In [1]: import numpy as np

In [2]: import numpy.linalg as la

In [3]: np.set_printoptions(suppress=True, linewidth=140)

In [4]: K = np.array([[10.52, 3.77, -1.27],
   ...:     [0.19, -4.43, -4.48],
   ...:     [5.66, -5.61, 3.28],
   ...:     [8.18, 8.54, -5.2],
   ...:     [-8.1, -3.53, -1.81],
   ...:     [-2.45, 0.56, -2.62],
   ...:     [-11.31, -0.85, 3.77],
   ...:     [3.12, 1.89, -1.77],
   ...:     [-2.23, -2.25, -2.32],
   ...:     [-0.56, -2.55, -10.97],
   ...:     [-3.7, -4.22, -2.89],
   ...:     [-2.85, 9.01, 2.33],
   ...:     [-6.77, -2.6, -4.93],
   ...:     [0.23, 0.91, -4.42],
   ...:     [-5.95, -4.41, -1.21],
   ...:     [-0.76, 1.29, 4.32],
   ...:     [-1.26, -5.21, -2.77],
   ...:     [-7.35, -5.08, -1.49],
   ...:     [2.03, -3.13, 0.27]])

In [5]: dist = la.norm(K[:, None] - K[None], axis=-1)

In [6]: dist.mean(axis=1).argmax()
Out[6]: np.int64(3)

In [7]: dist[11].round(6).argsort(kind="stable")[:4]
Out[7]: array([11, 15,  5,  7])

In [8]: Xc = (K - K.mean(axis=0)) / K.std(axis=0)

In [9]: np.round(Xc.std(axis=0), 2)
Out[9]: array([1., 1., 1.])

In [10]: beta = la.lstsq(np.delete(Xc, 2, axis=1), Xc[:, 2])[0]

In [11]: np.abs(beta).argmax()
Out[11]: np.int64(0)

In [12]: round(float(1 - np.var(Xc[:, 2] - np.delete(Xc, 2, axis=1) @ beta)), 2)
Out[12]: 0.03

In [13]: A2 = np.c_[K[:, :2] @ np.array([[2, -2], [-3, 1]]), np.array([0, 2, 2, -1, -1, -1, 2, -2, 0, -2, 1, 2, -2, 0, 1, 0, 0, 1, -2])]

In [14]: A2.round(2)
Out[14]: 
array([[  9.73, -17.27,   0.  ],
       [ 13.67,  -4.81,   2.  ],
       [ 28.15, -16.93,   2.  ],
       [ -9.26,  -7.82,  -1.  ],
       [ -5.61,  12.67,  -1.  ],
       [ -6.58,   5.46,  -1.  ],
       [-20.07,  21.77,   2.  ],
       [  0.57,  -4.35,  -2.  ],
       [  2.29,   2.21,   0.  ],
       [  6.53,  -1.43,  -2.  ],
       [  5.26,   3.18,   1.  ],
       [-32.73,  14.71,   2.  ],
       [ -5.74,  10.94,  -2.  ],
       [ -2.27,   0.45,   0.  ],
       [  1.33,   7.49,   1.  ],
       [ -5.39,   2.81,   0.  ],
       [ 13.11,  -2.69,   0.  ],
       [  0.54,   9.62,   1.  ],
       [ 13.45,  -7.19,  -2.  ]])

In [15]: np.round(la.norm(la.qr(K)[0].T @ A2, axis=0) ** 2 / ((A2 ** 2).sum(axis=0) + 1e-12), 2)
Out[15]: array([1.  , 1.  , 0.25])

In [16]: la.matrix_rank(A2)
Out[16]: np.int64(3)

In [17]: X = np.load("data.npy")

In [18]: X
Out[18]: 
array([[182,   8,   1,   9],
       [  7,  25,   7,   6],
       [  3,   5, -54,   5],
       [  7,   2,   8, -12]])

In [19]: # column 0 dominates

In [20]: vec = np.array([3, -2, 2, -1])

In [21]: h = np.maximum(X @ vec, 0)

In [22]: np.tanh(X @ vec)
Out[22]: array([ 1., -1., -1.,  1.])

In [23]: print(np.maximum(X @ (3 * vec), 0))
[1569    0    0  135]

In [24]: print(X.T @ h)
[95501  4274   883  4167]

In [25]: ev, vecs = la.eig(X)

In [26]: print(ev.round(2))
[182.72  25.41 -11.86 -55.27]

In [27]: np.round(np.sort(la.eigvals(X @ X)), 2)
Out[27]: array([  140.73,   645.67,  3054.35, 33386.26])

In [28]: r0 = np.array([0, 0, -2])

In [29]: np.array([np.convolve(row, r0, "same") for row in X])
Out[29]: 
array([[   0, -364,  -16,   -2],
       [   0,  -14,  -50,  -14],
       [   0,   -6,  -10,  108],
       [   0,  -14,   -4,  -16]])

In [30]: np.cross(X[2, :3], X[1, :3])
Out[30]: array([1385, -399,   40])

In [31]: np.correlate(X[2], X[1], "full")
Out[31]: array([   18,    51,  -214,  -202, -1280,  -253,    35])

In [32]: X.shape
Out[32]: (4, 4)

In [33]: np.abs(X).max()
Out[33]: np.int64(182)

In [34]: np.zeros(4, 4)
---------------------------------------------------------------------------
TypeError                                 Traceback (most recent call last)
Cell In[34], line 1
----> 1 np.zeros(4, 4)

TypeError: Cannot interpret '4' as a data type

In [35]: X.mean(axis=0)
Out[35]: array([49.75, 10.  , -9.5 ,  2.  ])

In [36]: X.sum(axis=1)
Out[36]: array([200,  45, -41,   5])

In [37]: la.rank(X)
---------------------------------------------------------------------------
AttributeError                            Traceback (most recent call last)
Cell In[37], line 1
----> 1 la.rank(X)

AttributeError: module 'numpy.linalg' has no attribute 'rank'

In [38]: np.diff(X, axis=0)
Out[38]: 
array([[-175,   17,    6,   -3],
       [  -4,  -20,  -61,   -1],
       [   4,   -3,   62,  -17]])

In [39]: X[:, 4]
---------------------------------------------------------------------------
IndexError                                Traceback (most recent call last)
Cell In[39], line 1
----> 1 X[:, 4]

IndexError: index 4 is out of bounds for axis 1 with size 4

In [40]: X.sum(axis=0)
Out[40]: array([199,  40, -38,   8])

In [41]: A2 = la.inv(X)

In [42]: np.round(la.inv(A2), 2)
Out[42]: 
array([[182.,   8.,   1.,   9.],
       [  7.,  25.,   7.,   6.],
       [  3.,   5., -54.,   5.],
       [  7.,   2.,   8., -12.]])

In [43]: np.round(la.det(X) * la.det(A2), 2)
Out[43]: np.float64(1.0)

In [44]: np.round(la.det(X) * A2, 2)
Out[44]: 
array([[  16578.,   -6266.,     930.,    9688.],
       [  -7165.,  114345.,   23835.,   61730.],
       [   1111.,   12433.,  -57225.,  -16794.],
       [   9217.,   23691.,  -33635., -248918.]])

In [45]: arr = np.loadtxt("block18.csv", delimiter=",")

In [46]: arr
Out[46]: 
array([[ 39.86, -19.38, -59.55,  40.48],
       [ 40.69, -18.26, -59.6 ,  41.06],
       [ 39.91, -18.86, -61.62,  41.39],
       [ 38.1 , -20.68, -60.82,  40.4 ],
       [ 39.9 , -18.74, -58.86,  38.48],
       [ 41.35, -19.92, -60.44,  40.4 ],
       [ 39.73, -18.1 , -59.83,  39.54],
       [ 41.  , -20.83, -62.5 ,  38.42],
       [ 39.03, -19.57, -60.83,  39.36],
       [ 42.22, -20.48, -59.82,  39.8 ],
       [ 40.76, -19.54, -60.07,  41.29],
       [ 40.93, -20.09, -62.88,  40.  ],
       [ 40.99, -19.09, -60.04,  43.57]])

In [47]: print(round(la.norm(arr[0], 1), 2), round(la.norm(arr[0], np.inf), 2))
159.27 59.55

In [48]: round(float(arr[0] @ arr[2]), 2)
Out[48]: 7301.26

In [49]: round(la.norm(arr[0] - arr[2]), 2)
Out[49]: np.float64(2.32)

In [50]: round(float(la.norm(arr, 2)), 2)
Out[50]: 308.04

In [51]: np.round(la.norm(arr, "nuc"), 2)
Out[51]: np.float64(318.97)

In [52]: np.round(la.norm(arr, axis=0), 2)
Out[52]: array([145.51,  70.39, 218.27, 145.46])

In [53]: round(float(la.norm(arr, 1)), 2), round(float(la.norm(arr, np.inf)), 2)
Out[53]: (786.86, 163.9)

In [54]: idx = arr[:, 3] > np.median(arr[:, 3])

In [55]: r0 = arr[idx].mean(axis=0) - arr[~idx].mean(axis=0)

In [56]: round((((arr - arr.mean(axis=0)) @ r0 > 0) == idx).mean(), 2)
Out[56]: np.float64(0.92)

In [57]: E = np.array([[-1, 0, 0, 2, 3, -2],
    ...:     [1, -2, 0, 0, -3, 2],
    ...:     [1, 2, -1, 0, -3, 0],
    ...:     [-2, 1, -3, 0, -3, 3],
    ...:     [1, 0, -2, -2, 1, 0],
    ...:     [1, -1, -3, 1, -2, 2]])

In [58]: E
Out[58]: 
array([[-1,  0,  0,  2,  3, -2],
       [ 1, -2,  0,  0, -3,  2],
       [ 1,  2, -1,  0, -3,  0],
       [-2,  1, -3,  0, -3,  3],
       [ 1,  0, -2, -2,  1,  0],
       [ 1, -1, -3,  1, -2,  2]])

In [59]: r0 = np.array([3, 2, 0, 0, 0, 0])

In [60]: A2 = E + np.outer(r0, np.eye(6)[4])

In [61]: round(la.det(A2) / la.det(E), 2), np.round(1 + la.solve(E, r0)[4], 2)
Out[61]: (np.float64(-1.7), np.float64(-1.7))

In [62]: A2
Out[62]: 
array([[-1.,  0.,  0.,  2.,  6., -2.],
       [ 1., -2.,  0.,  0., -1.,  2.],
       [ 1.,  2., -1.,  0., -3.,  0.],
       [-2.,  1., -3.,  0., -3.,  3.],
       [ 1.,  0., -2., -2.,  1.,  0.],
       [ 1., -1., -3.,  1., -2.,  2.]])

In [63]: vec = np.array([3, -3, 2, -3, 3, -1])

In [64]: target = E @ vec

In [65]: beta, lr = np.zeros(6), 1 / la.norm(E, 2) ** 2

In [66]: for i in range(4):
    ...:     beta -= lr * E.T @ (E @ beta - target)
    ...:     if i % 1 == 0: print(i, round(la.norm(E @ beta - target), 2))
    ...: 
0 15.89
1 12.89
2 10.5
3 8.58

In [67]: beta.round(2)
Out[67]: array([ 1.74, -1.73,  1.97, -1.4 ,  2.51, -1.42])

In [68]: F = np.array([[2.3, 2.0, -2.0, -2.0],
    ...:     [0.0, 1.3, 1.0, 2.0],
    ...:     [-2.0, 1.0, 1.3, 0.0],
    ...:     [2.0, 2.0, -2.0, -1.7]])

In [69]: vec = np.array([-9, -4, 4, 0])

In [70]: target = arr @ vec

In [71]: np.round(la.lstsq(arr, target)[0], 2) + 0
Out[71]: array([-9., -4.,  4.,  0.])

In [72]: rng = np.random.default_rng(8602)

In [73]: target = target + 0.3 * rng.normal(size=13)

In [74]: target.round(2)
Out[74]: array([-519.35, -531.48, -529.63, -503.61, -519.11, -533.97, -524.05, -535.75, -516.16, -537.56, -528.63, -539.94, -532.69])

In [75]: beta, *_ = la.lstsq(arr, target)

In [76]: round(la.norm(target - arr @ beta), 2)
Out[76]: np.float64(0.83)

In [77]: beta.round()
Out[77]: array([-9., -4.,  4.,  0.])

In [78]: beta.round(2)
Out[78]: array([-8.99, -3.78,  3.94,  0.01])

In [79]: left, sig, vt = la.svd(F)

In [80]: print(np.argmax(sig[:-1] / (sig[1:] + 1e-6)) + 1)
3

In [81]: sig.round(2)
Out[81]: array([5.9 , 2.62, 1.97, 0.18])

In [82]: A2 = left[:, :3] @ np.diag(sig[:3]) @ vt[:3]

In [83]: la.matrix_rank(A2)
Out[83]: np.int64(3)

In [84]: round(float(la.norm(F - A2) / la.norm(F)), 2)
Out[84]: 0.03

In [85]: round(float(la.norm(F - A2, 2)), 2), round(sig[3], 2)
Out[85]: (0.18, np.float64(0.18))

In [86]: A2.round(2) + 0
Out[86]: 
array([[ 2.24,  2.01, -2.1 , -1.96],
       [ 0.  ,  1.3 ,  0.99,  2.  ],
       [-2.  ,  1.  ,  1.3 ,  0.  ],
       [ 2.06,  1.99, -1.9 , -1.75]])

In [87]: hat = np.triu(np.array([[1, 2, 0, 2], [2, 3, 3, 0], [2, 3, 1, 3], [0, 3, 1, 3]]), 1) + np.eye(4)

In [88]: A2 = hat @ F @ la.inv(hat)

In [89]: np.round(np.poly(A2), 2)
Out[89]: array([ 1.  , -3.2 , -5.66, 20.15, -5.46])

In [90]: np.round(np.trace(A2), 2), np.round(np.trace(F), 2)
Out[90]: (np.float64(3.2), np.float64(3.2))

In [91]: vec = np.array([-3, -7, -8, 7])

In [92]: target = F @ vec

In [93]: target.round(2)
Out[93]: array([-18.9,  -3.1, -11.4, -15.9])

In [94]: np.round(la.solve(F, F[:, 0]), 2) + 0
Out[94]: array([1., 0., 0., 0.])

In [95]: np.round(la.solve(F, -2 * target), 2)
Out[95]: array([  6.,  14.,  16., -14.])

In [96]: np.round(la.solve(F, target), 2)
Out[96]: array([-3., -7., -8.,  7.])

In [97]: A = 5 * np.eye(3) + np.eye(3, k=1)

In [98]: A
Out[98]: 
array([[5., 1., 0.],
       [0., 5., 1.],
       [0., 0., 5.]])

In [99]: # triangular: eigenvalues sit on the diagonal

In [100]: np.prod(np.diag(A)), np.round(la.det(A), 2)
Out[100]: (np.float64(125.0), np.float64(125.0))

In [101]: np.round(la.matrix_power(A - np.diag(np.diag(A)), 3), 2)
Out[101]: 
array([[0., 0., 0.],
       [0., 0., 0.],
       [0., 0., 0.]])

In [102]: A @ A
Out[102]: 
array([[25., 10.,  1.],
       [ 0., 25., 10.],
       [ 0.,  0., 25.]])

In [103]: A @ A
Out[103]: 
array([[25., 10.,  1.],
       [ 0., 25., 10.],
       [ 0.,  0., 25.]])

In [104]: np.allclose(A @ A.T, A.T @ A)
Out[104]: False

In [105]: A.inv()
---------------------------------------------------------------------------
AttributeError                            Traceback (most recent call last)
Cell In[105], line 1
----> 1 A.inv()

AttributeError: 'numpy.ndarray' object has no attribute 'inv'

In [106]: np.round(np.sort(np.abs(la.eigvals(A))), 2)
Out[106]: array([5., 5., 5.])

In [107]: np.round(np.abs(la.eigvals(A)).max(), 2)
Out[107]: np.float64(5.0)

In [108]: np.round(la.matrix_power(A, 2), 2)
Out[108]: 
array([[25., 10.,  1.],
       [ 0., 25., 10.],
       [ 0.,  0., 25.]])
